$ python3 -q
>>> import numpy as np
>>> np.set_printoptions(precision=1, suppress=True, linewidth=200)
>>> rd = lambda a: np.round(a, 1) + 0
>>> J = np.array([[1, -5, 2, -4], [5, 2, 3, -1], [-2, -5, 0, 5], [-4, -1, -4, -4]])
>>> J[-1] = J[0] + 4 * J[1]
>>> J
array([[ 1, -5,  2, -4],
       [ 5,  2,  3, -1],
       [-2, -5,  0,  5],
       [21,  3, 14, -8]])
>>> r = np.linalg.matrix_rank(J)
>>> r
np.int64(3)
>>> ns = np.linalg.svd(J)[2][r:].T
>>> [int(np.linalg.matrix_rank(J[:, :j + 1])) for j in range(4)]
[1, 2, 3, 3]
>>> [int(np.linalg.matrix_rank(np.delete(J, i, axis=0))) for i in range(4)]
[3, 3, 2, 3]
>>> rd(ns[:, 0] / ns[np.abs(ns[:, 0]).round(6).argmax(), 0])
array([-0.7,  0.3,  1. ,  0. ])
>>> rd(ns @ ns.T)
array([[ 0.3, -0.1, -0.5,  0. ],
       [-0.1,  0. ,  0.2,  0. ],
       [-0.5,  0.2,  0.6,  0. ],
       [ 0. ,  0. ,  0. ,  0. ]])
>>> np.linalg.matrix_rank(J.T @ J), np.linalg.matrix_rank(J @ J.T)
(np.int64(3), np.int64(3))
>>> left, sig, Vh = np.linalg.svd(J)
>>> np.argmax(sig[:-1] / (sig[1:] + 1e-6)) + 1
np.int64(3)
>>> rd(sig)
array([27.7,  7.3,  5.4,  0. ])
>>> M2 = left[:, :3] @ np.diag(sig[:3]) @ Vh[:3]
>>> rd(M2)
array([[ 1., -5.,  2., -4.],
       [ 5.,  2.,  3., -1.],
       [-2., -5.,  0.,  5.],
       [21.,  3., 14., -8.]])
>>> rd(np.linalg.norm(J - M2, 2)), rd(sig[3])
(np.float64(0.0), np.float64(0.0))
>>> J @ J
array([[-112,  -37,  -69,   43],
       [ -12,  -39,    2,    1],
       [  78,   15,   51,  -27],
       [-160, -193,  -61,   47]])
>>> np.trace(J)
np.int64(-5)
>>> np.linalg.determinant(J)
Traceback (most recent call last):
  File "<python-input-22>", line 1, in <module>
    np.linalg.determinant(J)
    ^^^^^^^^^^^^^^^^^^^^^
AttributeError: module 'numpy.linalg' has no attribute 'determinant'
>>> rd(np.linalg.norm(J, 2) / np.linalg.norm(J))
np.float64(1.0)
>>> M2 = np.array([[2, -1, -1], [-1, 0, -3]])
>>> feats = M2.T @ M2
>>> feats
array([[ 5, -2,  1],
       [-2,  1,  1],
       [ 1,  1, 10]])
>>> # equal to its transpose
>>> M2 = feats / np.linalg.norm(feats, axis=1, keepdims=True)
>>> gram = M2 @ M2.T
>>> rd(gram)
array([[ 1. , -0.8,  0.2],
       [-0.8,  1. ,  0.4],
       [ 0.2,  0.4,  1. ]])
>>> (np.abs(gram) > 0.9).astype(int)
array([[1, 0, 0],
       [0, 1, 0],
       [0, 0, 1]])
>>> rd(gram[2])
array([0.2, 0.4, 1. ])
>>> (gram - 2 * np.eye(3)).round(6).argmax(axis=1)
array([2, 2, 1])
>>> np.argwhere(np.triu(np.abs(gram) > 0.95, 1))
array([], shape=(0, 2), dtype=int64)
>>> rd(np.degrees(np.arccos(np.clip(gram[2, 1], -1, 1))))
np.float64(68.7)
>>> np.linalg.matrix_rank(gram, rtol=0.1)
np.int64(2)
>>> [round(float(x), 1) for x in np.linalg.svd(gram, compute_uv=False)[:3]]
[1.8, 1.2, 0.0]
>>> rd(np.linalg.norm(gram, 2) / np.linalg.norm(gram))
np.float64(0.8)
>>> M = np.array([[-2, -2, 6], [-1, 10, -8], [4, 4, -12]])
>>> # rank 2
>>> left, sig, Vh = np.linalg.svd(M)
>>> np.argmax(sig[:-1] / (sig[1:] + 1e-6)) + 1
np.int64(2)
>>> M2 = left[:, :2] @ np.diag(sig[:2]) @ Vh[:2]
>>> np.linalg.matrix_rank(M, rtol=0.05)
np.int64(2)
>>> rd(np.linalg.norm(M - M2) / np.linalg.norm(M))
np.float64(0.0)
>>> np.linalg.matrix_rank(M2)
np.int64(2)
>>> P = np.triu(np.array([[2, 5, 4], [2, 1, 1], [0, 0, 1]]), 1) + np.eye(3)
>>> M2 = P @ M @ np.linalg.inv(P)
>>> M2
array([[   9.,   19., -137.],
       [   3.,   -1.,  -31.],
       [   4.,  -16.,  -12.]])
>>> np.trace(M2), np.trace(M)
(np.float64(-4.0), np.int64(-4))
>>> np.linalg.matrix_rank(M2)
np.int64(2)
>>> rd(np.poly(M2))
array([   1.,    4., -110.,    0.])
>>> left, sig, Vh = np.linalg.svd(M)
>>> evecs = Vh[:(sig > 1e-8).sum()]
>>> rng = np.random.default_rng(36)
>>> vec = M[2] + -3 * M[1] + rng.integers(2) * np.eye(3)[1]
>>> vec
array([  7., -26.,  12.])
>>> rd(np.linalg.norm(vec - evecs.T @ evecs @ vec))
np.float64(0.0)
>>> rd(np.diag(evecs.T @ evecs))
array([0.3, 0.8, 0.8])
>>> np.linalg.matrix_rank(np.vstack([M, vec]))
np.int64(2)
>>> np.allclose(evecs.T @ evecs @ vec, vec)
True
